% ipython --no-banner

In [1]: import numpy as np

In [2]: np.set_printoptions(suppress=True, linewidth=120)

In [3]: tidy = lambda a: np.round(a, 3) + 0

In [4]: A = np.loadtxt("mat.csv", delimiter=",")

In [5]: print(A)
[[ 3.024  0.119  0.47 ]
 [ 0.18  -1.698 -2.538]
 [-3.792 -3.272 -1.571]
 [ 2.123  1.915  1.841]
 [ 3.554  1.55   1.962]
 [ 4.586 -4.004  5.694]
 [-0.813  0.486 -0.66 ]
 [-4.627  1.521  3.282]
 [ 0.989 -3.497 -1.466]
 [ 1.303  2.813  1.517]
 [ 1.765 -0.892 -3.024]
 [ 0.474 -5.424  1.835]
 [ 3.815 -1.528  2.407]
 [-2.146 -2.11   2.476]
 [ 4.532  2.619  4.296]
 [-4.642  1.2    1.235]
 [ 1.231  1.215 -0.023]
 [-2.163 -1.785  1.371]
 [-1.975  0.561  4.152]
 [-3.323 -0.364 -0.87 ]
 [-1.243 -2.96   1.623]
 [ 2.615 -4.183 -4.377]
 [ 1.57   2.29  -1.632]
 [-3.293  2.81  -0.841]
 [ 2.497 -1.583  2.157]
 [-1.322  5.334 -0.566]
 [-1.017 -0.061  0.101]]

In [6]: lab = A[:, 0] > np.median(A[:, 0])

In [7]: r0 = A[lab].mean(axis=0) - A[~lab].mean(axis=0)

In [8]: print(lab.astype(int))
[1 0 0 1 1 1 0 0 1 1 1 0 1 0 1 0 1 0 0 0 0 1 1 0 1 0 0]

In [9]: print(tidy((((A - A.mean(axis=0)) @ r0 > 0) == lab).mean()))
0.963

In [10]: print(np.argsort(-np.abs(r0).round(6), kind="stable"))
[0 1 2]

In [11]: B = np.c_[A[:, :2] @ np.array([[2, 0], [1, 1]]), np.array([-3, -5, -1, 2, -5, 1, -1, 1, -2, 2, -3, 1, -3, 0, 0, -2, 4, -2, 2, 2, 3, 2, 0, -3, 2, -5, 0])]

In [12]: print(tidy(B))
[[  6.167   0.119  -3.   ]
 [ -1.338  -1.698  -5.   ]
 [-10.856  -3.272  -1.   ]
 [  6.161   1.915   2.   ]
 [  8.658   1.55   -5.   ]
 [  5.168  -4.004   1.   ]
 [ -1.14    0.486  -1.   ]
 [ -7.733   1.521   1.   ]
 [ -1.519  -3.497  -2.   ]
 [  5.419   2.813   2.   ]
 [  2.638  -0.892  -3.   ]
 [ -4.476  -5.424   1.   ]
 [  6.102  -1.528  -3.   ]
 [ -6.402  -2.11    0.   ]
 [ 11.683   2.619   0.   ]
 [ -8.084   1.2    -2.   ]
 [  3.677   1.215   4.   ]
 [ -6.111  -1.785  -2.   ]
 [ -3.389   0.561   2.   ]
 [ -7.01   -0.364   2.   ]
 [ -5.446  -2.96    3.   ]
 [  1.047  -4.183   2.   ]
 [  5.43    2.29    0.   ]
 [ -3.776   2.81   -3.   ]
 [  3.411  -1.583   2.   ]
 [  2.69    5.334  -5.   ]
 [ -2.095  -0.061   0.   ]]

In [13]: print(tidy(np.linalg.lstsq(A, B[:, 0])[0]))
[2. 1. 0.]

In [14]: print(np.linalg.matrix_rank(np.c_[A, B]))
4

In [15]: print(tidy(np.linalg.norm(np.linalg.qr(A)[0].T @ B, axis=0) ** 2 / ((B ** 2).sum(axis=0) + 1e-12)))
[1.    1.    0.075]

In [16]: print(tidy(np.linalg.norm(B - A @ np.linalg.lstsq(A, B)[0], axis=0)))
[ 0.     0.    12.799]

In [17]: gram = np.cov(A, rowvar=False)

In [18]: print(tidy(A.std(axis=0)))
[2.738 2.555 2.323]

In [19]: print(np.argsort(-A.std(axis=0).round(6), kind="stable"))
[0 1 2]

In [20]: print(tidy(np.corrcoef(A[:, 1], A[:, 2])[0, 1]))
0.07

In [21]: print(tidy(np.corrcoef(A.T)))
[[ 1.    -0.105  0.144]
 [-0.105  1.     0.07 ]
 [ 0.144  0.07   1.   ]]

In [22]: print(tidy(np.linalg.eigvalsh(gram)[::-1]))
[8.358 6.825 4.982]
